In [1]: import numpy as np

In [2]: np.set_printoptions(precision=2, suppress=True, linewidth=100)

In [3]: tidy = lambda a: np.round(a, 2) + 0

In [4]: E = np.loadtxt("x.csv", delimiter=",")

In [5]: E
Out[5]: 
array([[-0.85, -0.91, -0.18, -0.9 , -0.66],
       [-5.31, -5.33, -1.01, -5.36, -4.37],
       [-1.19, -1.13, -0.21, -1.08, -0.88],
       [-6.54, -6.54, -1.32, -6.55, -5.27],
       [ 1.6 ,  1.61,  0.38,  1.67,  1.27],
       [ 0.1 ,  0.05,  0.14,  0.08,  0.12],
       [-2.91, -2.98, -0.55, -2.94, -2.24],
       [-3.26, -3.33, -0.69, -3.26, -2.64],
       [-3.67, -3.61, -0.71, -3.67, -2.9 ],
       [ 4.54,  4.51,  0.86,  4.54,  3.65],
       [ 1.83,  1.9 ,  0.37,  1.8 ,  1.53],
       [-0.33, -0.39, -0.16, -0.38, -0.28],
       [ 1.02,  0.89,  0.21,  0.91,  0.74]])

In [6]: other = np.c_[E[:, :4] @ np.array([[3, 3, 2, 0], [-2, 1, -1, -4], [-2, 5, -2, -5], [-5, 4, 3, 3]]), np.array([9, 9, 3, 0, 5, 6, 2, 6, 7, 9, 6, 3, 0])]

In [7]: tidy(other)
Out[7]: 
array([[  4.13,  -7.96,  -3.13,   1.84,   9.  ],
       [ 23.55, -47.75, -19.35,  10.29,   9.  ],
       [  4.51, -10.07,  -4.07,   2.33,   3.  ],
       [ 28.85, -58.96, -23.55,  13.11,   0.  ],
       [ -7.53,  14.99,   5.84,  -3.33,   5.  ],
       [ -0.48,   1.37,   0.11,  -0.66,   6.  ],
       [ 13.03, -26.22, -10.56,   5.85,   2.  ],
       [ 14.56, -29.6 , -11.59,   6.99,   6.  ],
       [ 15.98, -32.85, -13.32,   6.98,   7.  ],
       [-19.82,  40.59,  16.47,  -8.72,   9.  ],
       [ -8.05,  16.44,   6.42,  -4.05,   6.  ],
       [  2.01,  -3.7 ,  -1.09,   1.22,   3.  ],
       [ -3.69,   8.64,   3.46,  -1.88,   0.  ]])

In [8]: tidy(np.linalg.norm(other - E @ np.linalg.lstsq(E, other)[0], axis=0))
Out[8]: array([ 0.  ,  0.  ,  0.  ,  0.  , 19.51])

In [9]: np.linalg.cond(E) > 100
Out[9]: np.True_

In [10]: tidy(np.abs(np.linalg.svd(E)[2][-1]))
Out[10]: array([0.23, 0.54, 0.09, 0.8 , 0.01])

In [11]: np.argsort(-np.linalg.norm(E, axis=0).round(6), kind="stable")[:3]
Out[11]: array([3, 1, 0])

In [12]: tidy(np.linalg.norm(E, 2) / np.linalg.norm(E))
Out[12]: np.float64(1.0)

In [13]: round(np.log10(np.linalg.cond(E)))
Out[13]: 2
